% ipython --no-banner

In [1]: import numpy as np

In [2]: from numpy import linalg as LA

In [3]: np.set_printoptions(precision=4, suppress=True, linewidth=200, legacy="1.25")

In [4]: tidy = lambda a: np.round(a, 4) + 0

In [5]: J = np.array([[-8, 0, 0, 0], [9, -3, 0, 0], [0, 0, -8, 0], [0, 0, 9, -3]])

In [6]: LA.matrix_rank(J - J[0, 0] * np.eye(4))
Out[6]: 2

In [7]: tidy(np.sort(LA.eigvals(J)))
Out[7]: array([-8., -8., -3., -3.])

In [8]: [int(LA.matrix_rank(LA.matrix_power(J, p))) for p in range(1, 5)]
Out[8]: [4, 4, 4, 4]

In [9]: np.prod(np.diag(J)), tidy(LA.det(J))
Out[9]: (576, 576.0)

In [10]: T = np.stack([J, -1 * J, J[::-1]])

In [11]: tidy(LA.det(T))
Out[11]: array([576., 576., 576.])

In [12]: tidy(LA.norm(T, axis=(1, 2)))
Out[12]: array([17.5499, 17.5499, 17.5499])

In [13]: np.einsum("bij,cij->bc", T, T)
Out[13]: 
array([[ 308, -308,    0],
       [-308,  308,    0],
       [   0,    0,  308]])

In [14]: LA.matrix_rank(T.reshape(3, -1))
Out[14]: 2

In [15]: LA.matrix_rank(T)
Out[15]: array([4, 4, 4])

In [16]: A2 = np.array([[2, 0], [6, 9]])

In [17]: basis = np.kron(A2, J)

In [18]: basis
Out[18]: 
array([[-16,   0,   0,   0,   0,   0,   0,   0],
       [ 18,  -6,   0,   0,   0,   0,   0,   0],
       [  0,   0, -16,   0,   0,   0,   0,   0],
       [  0,   0,  18,  -6,   0,   0,   0,   0],
       [-48,   0,   0,   0, -72,   0,   0,   0],
       [ 54, -18,   0,   0,  81, -27,   0,   0],
       [  0,   0, -48,   0,   0,   0, -72,   0],
       [  0,   0,  54, -18,   0,   0,  81, -27]])

In [19]: E = np.load("w.npy")

In [20]: E
Out[20]: 
array([[-4., -4.],
       [ 0.,  0.]])

In [21]: P = np.triu(np.array([[-3, -5], [2, -6]]), 1) + np.eye(2)

In [22]: A2 = P @ E @ LA.inv(P)

In [23]: LA.matrix_rank(A2)
Out[23]: 1

In [24]: tidy(LA.det(A2))
Out[24]: 0.0

In [25]: Uu, s, Vt = LA.svd(E)

In [26]: evecs = Vt[:(s > 1e-8).sum()]

In [27]: rng = np.random.default_rng(94527)

In [28]: vec = E[1] + 4 * E[0] + rng.integers(2) * np.eye(2)[0]

In [29]: vec
Out[29]: array([-15., -16.])

In [30]: tidy(np.diag(evecs.T @ evecs))
Out[30]: array([0.5, 0.5])

In [31]: tidy(evecs.T @ evecs)
Out[31]: 
array([[0.5, 0.5],
       [0.5, 0.5]])

In [32]: np.allclose(evecs.T @ evecs @ vec, vec)
Out[32]: False

In [33]: vec = np.array([9, 0])

In [34]: h1 = np.maximum(E @ vec, 0)

In [35]: np.maximum(E @ vec, 0) - np.maximum(-E @ vec, 0)
Out[35]: array([-36.,   0.])

In [36]: np.tanh(E @ vec)
Out[36]: array([-1.,  0.])

In [37]: A2 = np.array([[1, 1], [1, -3]])

In [38]: np.vstack([E, A2.T]).shape
Out[38]: (4, 2)

In [39]: LA.matrix_rank(np.vstack([E, A2.T]))
Out[39]: 2

In [40]: np.einsum("ik,kj->ji", E, A2)
Out[40]: 
array([[-8.,  0.],
       [ 8.,  0.]])

In [41]: np.einsum("ij->j", E)
Out[41]: array([-4., -4.])

In [42]: np.einsum("ik,kj->ij", E, A2)
Out[42]: 
array([[-8.,  8.],
       [ 0.,  0.]])

In [43]: A2 = J / np.sqrt((J ** 2).mean(axis=1, keepdims=True))

In [44]: tidy(LA.norm(A2, axis=1))
Out[44]: array([2., 2., 2., 2.])

In [45]: LA.matrix_rank(A2) == LA.matrix_rank(J)
Out[45]: True

In [46]: LA.matrix_rank(J - J.mean(axis=1, keepdims=True))
Out[46]: 3

In [47]: J - J.mean(axis=1, keepdims=True)
Out[47]: 
array([[-6. ,  2. ,  2. ,  2. ],
       [ 7.5, -4.5, -1.5, -1.5],
       [ 2. ,  2. , -6. ,  2. ],
       [-1.5, -1.5,  7.5, -4.5]])

In [48]: feats = np.load("data.npy")

In [49]: feats
Out[49]: 
array([[ 0.493 , -0.992 ,  0.9942, -0.1974, -0.971 ],
       [-0.6527,  0.9793, -0.04  ,  0.    , -0.9954],
       [ 0.0997,  0.917 , -0.989 ,  0.0898,  0.9995],
       [ 0.664 , -0.9994,  0.9069, -0.1096,  0.811 ],
       [-0.3275,  0.7211, -0.1586,  0.1877, -0.8455],
       [-0.508 ,  0.9488, -0.7895, -0.8144,  0.3095],
       [ 0.8741, -1.    ,  0.9991, -0.9536,  0.8426],
       [ 0.5441, -0.9986,  0.9969, -0.8041, -0.9069],
       [ 0.6351, -0.9901,  0.7487,  0.6469,  0.7259],
       [ 0.508 ,  0.9618, -0.9994,  0.9995,  0.9999],
       [-0.5649,  0.9999, -0.9993,  0.9982,  0.4621],
       [-0.7352,  1.    , -0.9999,  0.9414,  0.9647],
       [-0.3799,  0.226 ,  0.9186, -0.9391, -0.9886],
       [-0.493 ,  0.9903, -0.9801, -0.7531,  0.9693],
       [ 0.3714, -0.9903,  0.537 , -0.9468,  0.9771],
       [ 0.1489,  0.2636, -0.6231,  0.4542,  0.8511],
       [ 0.2821, -0.995 ,  0.9917, -0.8367, -0.9562],
       [-0.0898,  0.2449, -0.5005,  0.3364,  0.226 ]])

In [50]: dist = LA.norm(feats[:, None] - feats[None], axis=-1)

In [51]: tidy(dist[:5, :5])
Out[51]: 
array([[0.    , 2.5115, 3.4201, 1.7945, 2.2585],
       [2.5115, 0.    , 2.3363, 3.1338, 0.4942],
       [3.4201, 2.3363, 0.    , 2.7678, 2.0794],
       [1.7945, 3.1338, 2.7678, 0.    , 2.8126],
       [2.2585, 0.4942, 2.0794, 2.8126, 0.    ]])

In [52]: np.flatnonzero(dist[4] < dist.mean() / 2)
Out[52]: array([1, 4])

In [53]: np.einsum("ij,ji->", E, E)
Out[53]: 16.0

In [54]: tidy(LA.det(2 * E)), tidy(LA.det(E))
Out[54]: (0.0, 0.0)

In [55]: tidy(LA.eigvals(E).sum().real)
Out[55]: -4.0

In [56]: tidy(LA.det(E[::-1]))
Out[56]: 0.0

In [57]: tidy(LA.eigvals(E))
Out[57]: array([-4.,  0.])

In [58]: np.kron(np.eye(2, dtype=int), E)
Out[58]: 
array([[-4., -4., -0., -0.],
       [ 0.,  0.,  0.,  0.],
       [-0., -0., -4., -4.],
       [ 0.,  0.,  0.,  0.]])

In [59]: tidy(LA.norm(feats[14], 1)), tidy(LA.norm(feats[14], np.inf))
Out[59]: (3.8226, 0.9903)

In [60]: tidy(feats[14] @ feats[2])
Out[60]: -0.5106

In [61]: tidy(LA.norm(feats, "nuc"))
Out[61]: 13.6686

In [62]: tidy(LA.norm(feats) ** 2 / LA.norm(feats, 2) ** 2)
Out[62]: 1.644

In [63]: LA.norm(feats, axis=2)
AxisError: axis 2 is out of bounds for array of dimension 2


In [64]: cov = np.cov(feats, rowvar=False)

In [65]: np.argsort(-feats.std(axis=0).round(6), kind="stable")
Out[65]: array([1, 2, 4, 3, 0])

In [66]: tidy(np.corrcoef(feats.T))
Out[66]: 
array([[ 1.    , -0.806 ,  0.6136, -0.1806,  0.1442],
       [-0.806 ,  1.    , -0.8928,  0.439 ,  0.1702],
       [ 0.6136, -0.8928,  1.    , -0.5567, -0.489 ],
       [-0.1806,  0.439 , -0.5567,  1.    ,  0.3249],
       [ 0.1442,  0.1702, -0.489 ,  0.3249,  1.    ]])

In [67]: np.argwhere(np.triu(np.abs(np.corrcoef(feats.T)) > 0.8, 1))
Out[67]: 
array([[0, 1],
       [1, 2]])

In [68]: cov.shape
Out[68]: (5, 5)

In [69]: vec = np.array([1, -1, 1, -2, 1])

In [70]: y = feats @ vec

In [71]: tidy(LA.lstsq(feats, y)[0])
Out[71]: array([ 1., -1.,  1., -2.,  1.])

In [72]: tidy(LA.pinv(feats) @ feats)
Out[72]: 
array([[1., 0., 0., 0., 0.],
       [0., 1., 0., 0., 0.],
       [0., 0., 1., 0., 0.],
       [0., 0., 0., 1., 0.],
       [0., 0., 0., 0., 1.]])

In [73]: y = y + 0.02 * rng.normal(size=18)

In [74]: tidy(y)
Out[74]: array([ 1.9152, -2.6409, -1.0165,  3.6265, -2.4026, -0.299 ,  5.584 ,  3.2135,  1.8296, -2.445 , -4.1103, -3.5877,  1.1636,  0.0027,  4.7725, -0.7917,  2.9772, -1.2646])

In [75]: coef, *_ = LA.lstsq(feats, y)

In [76]: tidy(feats.T @ (y - feats @ coef))
Out[76]: array([0., 0., 0., 0., 0.])

In [77]: data = np.loadtxt("test2.csv", delimiter=",")

In [78]: tidy(data)
Out[78]: 
array([[0.0026, 0.0392, 0.0287, 0.0157],
       [0.0392, 0.5875, 0.4308, 0.235 ],
       [0.0287, 0.4308, 0.3159, 0.1723],
       [0.0157, 0.235 , 0.1723, 0.094 ]])

In [79]: # rank 1

In [80]: vec = np.array([-5, -5, 2, 0])

In [81]: h1 = np.maximum(J @ vec, 0)

In [82]: np.maximum(J @ vec, 0) - np.maximum(-J @ vec, 0)
Out[82]: array([ 40, -30, -16,  18])

In [83]: J * (h1 > 1e-9)[:, None]
Out[83]: 
array([[-8,  0,  0,  0],
       [ 0,  0,  0,  0],
       [ 0,  0,  0,  0],
       [ 0,  0,  9, -3]])

In [84]: J.T @ h1
Out[84]: array([-320,    0,  162,  -54])

In [85]: h1
Out[85]: array([40,  0,  0, 18])

In [86]: np.flatnonzero(h1 > 1e-9)
Out[86]: array([0, 3])

In [87]: idx = rng.permutation(4)

In [88]: idx
Out[88]: array([1, 3, 2, 0])

In [89]: A2 = data[idx][:, idx]

In [90]: tidy(np.sort(np.abs(LA.eigvals(A2))))
Out[90]: array([0., 0., 0., 1.])

In [91]: tidy(np.trace(A2))
Out[91]: 1.0

In [92]: tidy(np.diag(A2))
Out[92]: array([0.5875, 0.094 , 0.3159, 0.0026])

In [93]: tidy(LA.det(A2)), tidy(LA.det(data[idx]))
Out[93]: (0.0, 0.0)

In [94]: Xs = (feats - feats.mean(axis=0)) / feats.std(axis=0)

In [95]: tidy(Xs.std(axis=0))
Out[95]: array([1., 1., 1., 1., 1.])

In [96]: np.argwhere(np.abs(Xs) > 2)
Out[96]: array([], shape=(0, 2), dtype=int64)

In [97]: coef = LA.lstsq(np.delete(Xs, 0, axis=1), Xs[:, 0])[0]

In [98]: tidy(1 - np.var(Xs[:, 0] - np.delete(Xs, 0, axis=1) @ coef))
Out[98]: 0.745

In [99]: np.abs(coef).argmax()
Out[99]: 0

In [100]: tidy(coef)
Out[100]: array([-0.8861,  0.0288,  0.1387,  0.264 ])

In [101]: ev, evecs = LA.eigh(data)

In [102]: vec = np.array([5, 3, 0, 3])

In [103]: tidy(LA.eigvalsh(data[1:, 1:]))
Out[103]: array([0.    , 0.    , 0.9974])

In [104]: (np.sign(evecs[:, -1].round(6)) == np.sign(evecs[0, -1].round(6))).astype(int)
Out[104]: array([1, 1, 1, 1])

In [105]: tidy(LA.matrix_power(E - np.diag(np.diag(E)), 2))
Out[105]: 
array([[0., 0.],
       [0., 0.]])

In [106]: tidy(np.sort(LA.eigvals(E)))
Out[106]: array([-4.,  0.])

In [107]: LA.matrix_rank(E - E[0, 0] * np.eye(2))
Out[107]: 1

In [108]: W0 = np.loadtxt("run2.csv", delimiter=",")

In [109]: W0
Out[109]: 
array([[0., 0., 0., 0., 0., 0., 0.],
       [0., 0., 0., 0., 0., 0., 0.],
       [0., 0., 0., 0., 2., 0., 0.]])

In [110]: # rank 1

In [111]: tidy(LA.pinv(W0))
Out[111]: 
array([[0. , 0. , 0. ],
       [0. , 0. , 0. ],
       [0. , 0. , 0. ],
       [0. , 0. , 0. ],
       [0. , 0. , 0.5],
       [0. , 0. , 0. ],
       [0. , 0. , 0. ]])

In [112]: tidy(LA.norm(W0, axis=0))
Out[112]: array([0., 0., 0., 0., 2., 0., 0.])

In [113]: W0[:, 4] @ W0[:, 5]
Out[113]: 0.0

In [114]: Uu, s, Vt = LA.svd(W0)

In [115]: evecs = Vt[:(s > 1e-8).sum()]

In [116]: vec = W0[1] + 3 * W0[0] + rng.integers(2) * np.eye(7)[6]

In [117]: vec
Out[117]: array([0., 0., 0., 0., 0., 0., 1.])

In [118]: evecs.T @ evecs
Out[118]: 
array([[0., 0., 0., 0., 0., 0., 0.],
       [0., 0., 0., 0., 0., 0., 0.],
       [0., 0., 0., 0., 0., 0., 0.],
       [0., 0., 0., 0., 0., 0., 0.],
       [0., 0., 0., 0., 1., 0., 0.],
       [0., 0., 0., 0., 0., 0., 0.],
       [0., 0., 0., 0., 0., 0., 0.]])

In [119]: tidy(LA.norm(vec - evecs.T @ evecs @ vec))
Out[119]: 1.0

In [120]: O, r_ = LA.qr(J)

In [121]: tidy(np.abs(np.diag(r_)))
Out[121]: array([12.0416,  1.9931, 12.0416,  1.9931])

In [122]: O.shape, r_.shape
Out[122]: ((4, 4), (4, 4))

In [123]: tidy(O.T @ O)
Out[123]: 
array([[1., 0., 0., 0.],
       [0., 1., 0., 0.],
       [0., 0., 1., 0.],
       [0., 0., 0., 1.]])

In [124]: tidy(O)
Out[124]: 
array([[-0.6644,  0.7474,  0.    ,  0.    ],
       [ 0.7474,  0.6644,  0.    ,  0.    ],
       [ 0.    ,  0.    , -0.6644,  0.7474],
       [ 0.    ,  0.    ,  0.7474,  0.6644]])

In [125]: tidy(O @ r_)
Out[125]: 
array([[-8.,  0.,  0.,  0.],
       [ 9., -3.,  0.,  0.],
       [ 0.,  0., -8.,  0.],
       [ 0.,  0.,  9., -3.]])
